>>> import numpy as np
>>> np.set_printoptions(precision=2, suppress=True, linewidth=140)
>>> out = np.array([[5]])
>>> Z = np.array([[1, 1], [1, 3]])
>>> data = np.block([[out, np.array([[-2, -3]])], [np.zeros((2, 1)), Z]])
>>> print(data)
[[ 5. -2. -3.]
 [ 0.  1.  1.]
 [ 0.  1.  3.]]
>>> rng = np.random.default_rng(376796)
>>> z = rng.permutation(3)
>>> print(z)
[2 1 0]
>>> out = data[z][:, z]
>>> print(np.allclose(out, data))
False
>>> print(np.diag(out))
[3. 1. 5.]
>>> print(np.sort(np.abs(np.linalg.eigvals(out))))
[0.59 3.41 5.  ]
>>> print(np.trace(out))
9.0
>>> print(round(np.linalg.det(out), 2), round(np.linalg.det(data[z]), 2))
10.0 -10.0
>>> J = np.load("run0.npy")
>>> print(J)
[[3 0 0]
 [0 3 0]
 [0 0 3]]
>>> # equal to its transpose
>>> evals, vecs = np.linalg.eigh(J)
>>> x0 = np.array([1, 2, -1])
>>> print(np.linalg.eigvalsh(J[1:, 1:]))
[3. 3.]
>>> print(vecs * np.maximum(evals, 0) @ vecs.T)
[[3. 0. 0.]
 [0. 3. 0.]
 [0. 0. 3.]]
>>> print(np.abs(J).sum(axis=1).max(), np.abs(evals).max())
3 3.0
>>> L = np.linalg.cholesky(J)
>>> print(np.linalg.eigvalsh(J).min() > 0)
True
>>> print(np.round(np.prod(np.diag(L)) ** 2, 2), round(np.linalg.det(J), 2))
27.0 27.0
>>> print(np.diag(L) ** 2)
[3. 3. 3.]
>>> W0 = np.load("arr.npy")
>>> print(W0)
[[ 7  9  3  3]
 [ 4 18  8  6]
 [ 8  0  0  0]]
>>> w1 = np.array([[3, 1, 5, 2], [0, 1, 3, 2], [5, 1, 3, 5], [1, 5, 4, 3]])
>>> c = np.array([2, 0, -1, -3])
>>> hid = np.maximum(W0 @ w1 + c, 0)
>>> print(hid)
[[ 41  34  82  53]
 [ 60  60 121  99]
 [ 26   8  39  13]]
>>> print((hid > 0).astype(int))
[[1 1 1 1]
 [1 1 1 1]
 [1 1 1 1]]
>>> print((hid > 0).mean(axis=0))
[1. 1. 1. 1.]
>>> Z = np.array([[-3, 3, -1], [-1, 5, 4], [5, 3, -1], [-1, -2, -5]])
>>> print(w1 @ Z)
[[ 13  25 -14]
 [ 12  10  -9]
 [ -6  19 -29]
 [  9  34   0]]
>>> print((hid @ Z).round(6).argmax(axis=1))
[1 1 1]
>>> print(hid @ Z)
[[ 200  433 -252]
 [ 266  645 -436]
 [  96  209  -98]]
